% ipython --no-banner

In [1]: import numpy as np

In [2]: from numpy import linalg as LA

In [3]: np.set_printoptions(suppress=True, linewidth=200)

In [4]: M = np.load("mat.npy")

In [5]: M
Out[5]: 
array([[ -0.922,   4.506,  -3.822,  -1.729,  -2.498,  -1.148,   7.069,  -2.546],
       [ -4.715,   1.233,  -2.046,  -2.437,  -4.617,  -1.395,   3.604,   0.145],
       [-10.595,  -3.663,  -0.821,  -1.63 ,   3.37 ,   0.188,   5.008,  -0.531],
       [ -2.571,  -4.353,  -0.524,  -2.506,  -2.059,  -5.396,   0.203,  -2.148],
       [ 10.016,  15.96 ,  12.956,   6.825,   6.815,  -4.485,  -4.109,   4.655],
       [  2.497,  -2.307,  -2.765,  -1.835,  -1.637,   6.76 ,   4.072,  -1.216],
       [  4.583,  11.699,   7.212,   1.027,   2.258,  -5.206,  -2.561,  -0.688],
       [  2.288,  -1.392,  -1.826,   0.316,  -0.673,  -5.634,  -0.947,  -2.925],
       [-11.71 ,   8.331,  -7.277,   2.944,  -1.03 ,  -9.278,   7.345,   2.6  ],
       [  4.233,  -9.483,  -0.901,   0.469,   1.67 ,   8.216, -10.233,   3.978],
       [-10.223,  -4.267,  -2.309,  -2.193,  -0.236,   2.451,   3.305,   4.145],
       [  0.744,   6.311,   4.498,   1.448,   2.459,   0.682,  -0.896,   1.8  ],
       [  4.525,  -1.911,   1.697,  -2.279,  -2.186,   0.362,  -4.287,  -2.623],
       [  0.08 ,  -6.476,  -2.814,   0.296,  -0.098,  11.452,   0.52 ,   0.886],
       [  0.002,   3.656,   3.1  ,  -0.491,  -0.138,  -1.182,  -2.462,   2.739]])

In [6]: rng = np.random.default_rng(92744)

In [7]: A2 = M + rng.integers(-2, 3, (15, 6)) @ rng.integers(-2, 3, (6, 8))

In [8]: A2.round(3)
Out[8]: 
array([[ -5.922,   2.506,   1.178,   5.271,   3.502,  -0.148,   3.069,  -3.546],
       [ -8.715,   5.233,  -8.046,   1.563,  -5.617,  -3.395,  -1.396,  -5.855],
       [ -4.595,  -4.663,  -0.821, -12.63 ,  -2.63 ,   9.188,   1.008,  -8.531],
       [  1.429,  -6.353,  -1.524,  -9.506,  -7.059,  -3.396,   1.203,  -2.148],
       [ 20.016,  11.96 ,  11.956,  -6.175,  -3.185,   1.515,  -0.109,   4.655],
       [  0.497,   9.693,  -1.765,  -4.835,   9.363,   4.76 ,   1.072,  -7.216],
       [  0.583,   4.699,   7.212,   9.027,   2.258, -12.206,   0.439,   6.312],
       [  7.288, -11.392,   1.174,   3.316,  -3.673,  -4.634,   6.053,   0.075],
       [-23.71 ,   9.331,  -8.277,  14.944,   0.97 , -10.278,  -2.655,   2.6  ],
       [  1.233, -14.483,   5.099,   4.469,   5.67 ,  10.216, -13.233,   3.978],
       [ -9.223,  -4.267,  -3.309,  -3.193,  -4.236,   3.451,   5.305,   9.145],
       [  1.744,   2.311,   6.498,  -6.552,  -5.541,   9.682,  -6.896,   2.8  ],
       [  3.525,   4.089,  -3.303,  -9.279,  -8.186,   5.362, -12.287,  -7.623],
       [  0.08 ,  -9.476,   0.186,   4.296,   4.902,   8.452,   3.52 ,   0.886],
       [ -6.998,   0.656,   5.1  ,   6.509,   1.862,  -2.182,  -7.462,   4.739]])

In [9]: print(np.round(LA.svd(A2 - M, compute_uv=False), 3) + 0)
[40.559 29.194 21.11  15.55   8.961  4.354  0.     0.   ]

In [10]: x = np.array([2, 0, 3, 2, 3, 2, 3, 3])

In [11]: target = M @ x

In [12]: np.round(LA.solve(M.T @ M, M.T @ target), 3) + 0
Out[12]: array([2., 0., 3., 2., 3., 2., 3., 3.])

In [13]: target = target + 0.05 * rng.normal(size=15)

In [14]: target.round(3)
Out[14]: array([-12.978, -25.774,  -3.022, -34.506,  85.657,  10.236,  19.522, -25.223, -31.211,   9.367,  -5.175,  29.418, -17.07 ,  19.158,   6.314])

In [15]: b, *_ = LA.lstsq(M, target)

In [16]: np.round(LA.norm(target - M @ b), 3)
Out[16]: np.float64(0.156)

In [17]: b.round(3)
Out[17]: array([1.998, 0.001, 3.007, 2.002, 2.993, 2.005, 3.004, 3.001])

In [18]: print(b.round())
[2. 0. 3. 2. 3. 2. 3. 3.]

In [19]: A2 = np.c_[M[:, :7] @ np.array([[1, -1, 0, 0, 0, 0, -1],
    ...:     [-1, 1, 2, 0, -2, 0, 1],
    ...:     [-1, 2, 0, 2, 0, 2, -1],
    ...:     [2, 0, 1, 0, 1, -1, -2],
    ...:     [-2, -1, 0, -1, -2, -2, -2],
    ...:     [0, 1, -2, -1, 2, 0, 2],
    ...:     [1, -1, -1, -1, -1, -2, -1]]), np.array([5, 7, 6, 7, 3, 4, 2, -7, 9, -1, 2, 9, 5, -7, 6])]

In [20]: A2.round(3)
Out[20]: 
array([[  7.001,  -7.935,   2.51 , -11.067, -15.11 , -15.057,   8.339,   5.   ],
       [  4.062,   1.474,  -0.785,  -1.684,  -2.063,   0.371,  15.708,   7.   ],
       [-11.103,  -2.9  , -14.34 , -10.208,  -5.676, -16.768,  -0.359,   6.   ],
       [  1.615,  -6.37 ,  -0.623,   6.204,  -0.677,   5.17 ,  -3.123,   7.   ],
       [-22.989,  24.665,  51.824,  27.691, -43.586,  13.675, -39.153,   3.   ],
       [ 11.245,  -6.009, -24.041, -14.725,  15.501,  -8.565,  14.353,   4.   ],
       [-19.351,  16.637,  37.398,  19.933, -34.738,  14.003, -14.517,   2.   ],
       [  6.537, -11.346,   9.747,   3.602,  -5.875,  -0.728, -11.461,  -7.   ],
       [  2.529, -10.106,  30.817, -11.591, -37.559, -30.128,  -2.411,   9.   ],
       [  1.982,   1.261, -24.696,  -1.455,  42.76 ,  14.855,   9.572,  -1.   ],
       [ -4.256,   0.72 , -18.934, -10.138,   8.41 ,  -8.563,  14.72 ,   2.   ],
       [-12.983,  13.682,  13.602,   6.751, -13.832,   4.422,  -4.485,   9.   ],
       [  0.266,   3.793,  -2.538,   9.505,  10.926,  18.619,   5.808,   5.   ],
       [ 10.678,  -1.154, -36.08 , -17.502,  35.828,  -6.768,  18.246,  -7.   ],
       [ -9.922,  11.272,  11.647,   9.982,  -7.429,  11.891,   1.91 ,   6.   ]])

In [21]: np.round(LA.norm(LA.qr(M)[0].T @ A2, axis=0) ** 2 / ((A2 ** 2).sum(axis=0) + 1e-12), 3)
Out[21]: array([1.   , 1.   , 1.   , 1.   , 1.   , 1.   , 1.   , 0.593])

In [22]: LA.matrix_rank(np.c_[M, A2])
Out[22]: np.int64(9)

In [23]: x = np.array([0, 0, 1, 2, 0, 0, 2, 1])

In [24]: target = M @ x

In [25]: b, lr = np.zeros(8), 1 / LA.norm(M, 2) ** 2

In [26]: for i in range(30):
    ...:     b -= lr * M.T @ (M @ b - target)
    ...:     if i % 5 == 0: print(i, round(LA.norm(M @ b - target), 3))
    ...: 
0 21.894
5 11.621
10 8.955
15 7.9
20 7.239
25 6.725

In [27]: b.round(3)
Out[27]: array([-0.247,  0.733,  0.277,  0.882,  0.706,  0.277,  1.2  ,  0.591])

In [28]: m1 = np.load("dump.npy")

In [29]: print(m1)
[[ 0  1 -2  4]
 [-1  0 -2 -3]
 [ 2  2  0  0]
 [-4  3  0  0]]

In [30]: # skew-symmetric

In [31]: t3 = np.stack([m1, -2 * m1, m1[::-1]])

In [32]: t3.sum(axis=0)
Out[32]: 
array([[-4,  2,  2, -4],
       [ 3,  2,  2,  3],
       [-3, -2, -2, -3],
       [ 4, -2, -2,  4]])

In [33]: np.einsum("bij,cij->bc", t3, t3)
Out[33]: 
array([[  68, -136,    2],
       [-136,  272,   -4],
       [   2,   -4,   68]])

In [34]: LA.matrix_rank(t3.reshape(3, -1))
Out[34]: np.int64(2)

In [35]: (t3 @ m1.T).shape
Out[35]: (3, 4, 4)

In [36]: t3.shape
Out[36]: (3, 4, 4)

In [37]: np.round(LA.det(t3), 3)
Out[37]: array([ 196., 3136.,  196.])

In [38]: q, r_ = LA.qr(m1)

In [39]: np.allclose(r_.T @ r_, m1.T @ m1)
Out[39]: True

In [40]: q.shape, r_.shape
Out[40]: ((4, 4), (4, 4))

In [41]: np.round(q @ r_, 3) + 0
Out[41]: 
array([[ 0.,  1., -2.,  4.],
       [-1.,  0., -2., -3.],
       [ 2.,  2.,  0.,  0.],
       [-4.,  3.,  0.,  0.]])

In [42]: round(float(abs(r_[0, 0])), 3), np.round(LA.norm(m1[:, 0]), 3)
Out[42]: (4.583, np.float64(4.583))

In [43]: r_.round(3)
Out[43]: 
array([[-4.583,  1.746, -0.436, -0.655],
       [ 0.   ,  3.309, -0.374,  1.554],
       [ 0.   ,  0.   ,  2.769, -0.615],
       [ 0.   ,  0.   ,  0.   ,  4.667]])

In [44]: np.trace(q @ q.T)
Out[44]: np.float64(4.0)
